$ python3 -q
>>> import numpy as np
>>> from numpy import linalg as LA
>>> np.set_printoptions(precision=2, suppress=True, linewidth=140, floatmode="fixed")
>>> def rd(a):
...     return np.round(a, 2) + 0
... 
>>> F = np.array([[-1.7, -0.2, -0.4, 0.5, 1.6, 0.2, -0.3, -2.2, -0.8, 0.2],
...     [0.1, 0.1, 0.5, -0.3, -0.4, -0.5, -0.7, 0.9, 1.6, -0.1],
...     [0.6, 1.7, 1.4, -1.7, -1.3, -1.0, 0.4, -0.2, 0.0, 0.3],
...     [1.1, -0.7, -0.6, 0.7, -1.0, -0.6, 0.3, -0.1, 0.5, -0.9]])
>>> F
array([[-1.70, -0.20, -0.40,  0.50,  1.60,  0.20, -0.30, -2.20, -0.80,  0.20],
       [ 0.10,  0.10,  0.50, -0.30, -0.40, -0.50, -0.70,  0.90,  1.60, -0.10],
       [ 0.60,  1.70,  1.40, -1.70, -1.30, -1.00,  0.40, -0.20,  0.00,  0.30],
       [ 1.10, -0.70, -0.60,  0.70, -1.00, -0.60,  0.30, -0.10,  0.50, -0.90]])
>>> M2 = np.array([[0, 2, 0],
...     [0, 1, -2],
...     [-2, 0, 1],
...     [2, 0, -2],
...     [-1, 1, 0],
...     [-1, -2, 1],
...     [1, -2, -2],
...     [-2, 1, -1],
...     [-2, 2, 0],
...     [-2, 1, 2]])
>>> rd(np.einsum("ik,kj->ij", F, M2))
array([[ 5.30, -5.40,  2.40],
       [-6.20,  6.30,  0.70],
       [-3.70,  2.90,  0.40],
       [ 5.50,  1.10, -3.50]])
>>> LA.matrix_rank(np.vstack([F, M2.T]))
np.int64(7)
>>> rd(np.einsum("ik,kj->ji", F, M2))
array([[ 5.30, -6.20, -3.70,  5.50],
       [-5.40,  6.30,  2.90,  1.10],
       [ 2.40,  0.70,  0.40, -3.50]])
>>> rd(np.einsum("ij,ij->i", F, F))
array([11.55,  4.64, 11.08,  5.07])
>>> M2 = F / LA.norm(F, axis=1, keepdims=True)
>>> gram = M2 @ M2.T
>>> (gram - 2 * np.eye(4)).round(6).argmax(axis=1)
array([2, 2, 1, 1])
>>> rd(gram)
array([[ 1.00, -0.59, -0.41, -0.43],
       [-0.59,  1.00,  0.27,  0.17],
       [-0.41,  0.27,  1.00, -0.11],
       [-0.43,  0.17, -0.11,  1.00]])
>>> (np.abs(gram) > 0.9).astype(int)
array([[1, 0, 0, 0],
       [0, 1, 0, 0],
       [0, 0, 1, 0],
       [0, 0, 0, 1]])
>>> rd(LA.norm(M2, axis=1))
array([1.00, 1.00, 1.00, 1.00])
>>> rd(gram[3])
array([-0.43,  0.17, -0.11,  1.00])
>>> J = np.maximum(np.array([[8, -7, 5],
...     [-2, 3, 3],
...     [-2, 3, 8],
...     [-8, -8, -2],
...     [-5, 3, 1],
...     [-9, -4, -1],
...     [6, 1, 7],
...     [2, -9, -2],
...     [-1, 2, -8],
...     [9, 4, 6],
...     [-1, 9, -9],
...     [5, 6, 6],
...     [2, -5, 6],
...     [-1, -6, -1],
...     [4, 6, -6],
...     [-6, -8, 2],
...     [0, -8, -2],
...     [0, -1, -8],
...     [-5, 7, -5],
...     [-3, 4, -1],
...     [-2, 3, -5],
...     [4, -7, 6],
...     [9, 4, -1]]) @ np.array([[-9, -9, 7, 6, -2, -8, 3, -7],
...     [-4, 2, 6, -4, -3, -1, 5, 7],
...     [3, 0, -3, -2, -6, 0, -5, -5]]) + np.array([0, 1, 0, 3, 2, 3, 0, 2]), 0)
>>> J
array([[  0,   0,   0,  69,   0,   0,   0,   0],
       [ 15,  25,   0,   0,   0,  16,   0,  22],
       [ 30,  25,   0,   0,   0,  16,   0,   0],
       [ 98,  57,   0,   0,  54,  75,   0,  12],
       [ 36,  52,   0,   0,   0,  40,   0,  53],
       [ 94,  74,   0,   0,  38,  79,   0,  42],
       [  0,   0,  27,  21,   0,   0,   0,   0],
       [ 12,   0,   0,  55,  37,   0,   0,   0],
       [  0,  14,  29,   5,  46,   9,  47,  63],
       [  0,   0,  69,  29,   0,   0,  17,   0],
       [  0,  28,  74,   0,  31,   2,  87, 117],
       [  0,   0,  53,   0,   0,   0,  15,   0],
       [ 20,   0,   0,  23,   0,   0,   0,   0],
       [ 30,   0,   0,  23,  28,  17,   0,   0],
       [  0,   0,  82,  15,  12,   0,  72,  46],
       [ 92,  39,   0,   0,  26,  59,   0,   0],
       [ 26,   0,   0,  39,  38,  11,   0,   0],
       [  0,   0,  18,  23,  53,   4,  35,  35],
       [  2,  60,  22,   0,  21,  36,  45, 111],
       [  8,  36,   6,   0,   2,  23,  16,  56],
       [  0,  25,  19,   0,  27,  16,  34,  62],
       [ 10,   0,   0,  43,   0,   0,   0,   0],
       [  0,   0,  90,  43,   0,   0,  52,   0]])
>>> vec = np.array([-2, 2, 1, 0, -1, 1, 2, 0])
>>> np.sign((J @ vec).round(6))
array([ 0,  1,  1, -1,  1,  1,  1, -1,  1,  1,  1,  1, -1, -1,  1, -1, -1,  1,  1,  1,  1, -1,  1])
>>> J @ np.ones(8)
array([ 69.00,  78.00,  71.00, 296.00, 181.00, 327.00,  48.00, 104.00, 213.00, 115.00, 339.00,  68.00,  43.00,  98.00, 227.00, 216.00,
       114.00, 168.00, 297.00, 147.00, 183.00,  53.00, 185.00])
>>> (J * vec).sum(axis=1)
array([  0,  36,   6, -61,  72,   1,  27, -61, 114, 103, 275,  83, -40, -71, 214, -73, -79,  39, 243, 115, 126, -20, 194])
>>> J @ (2 * vec)
array([   0,   72,   12, -122,  144,    2,   54, -122,  228,  206,  550,  166,  -80, -142,  428, -146, -158,   78,  486,  230,  252,  -40,
        388])
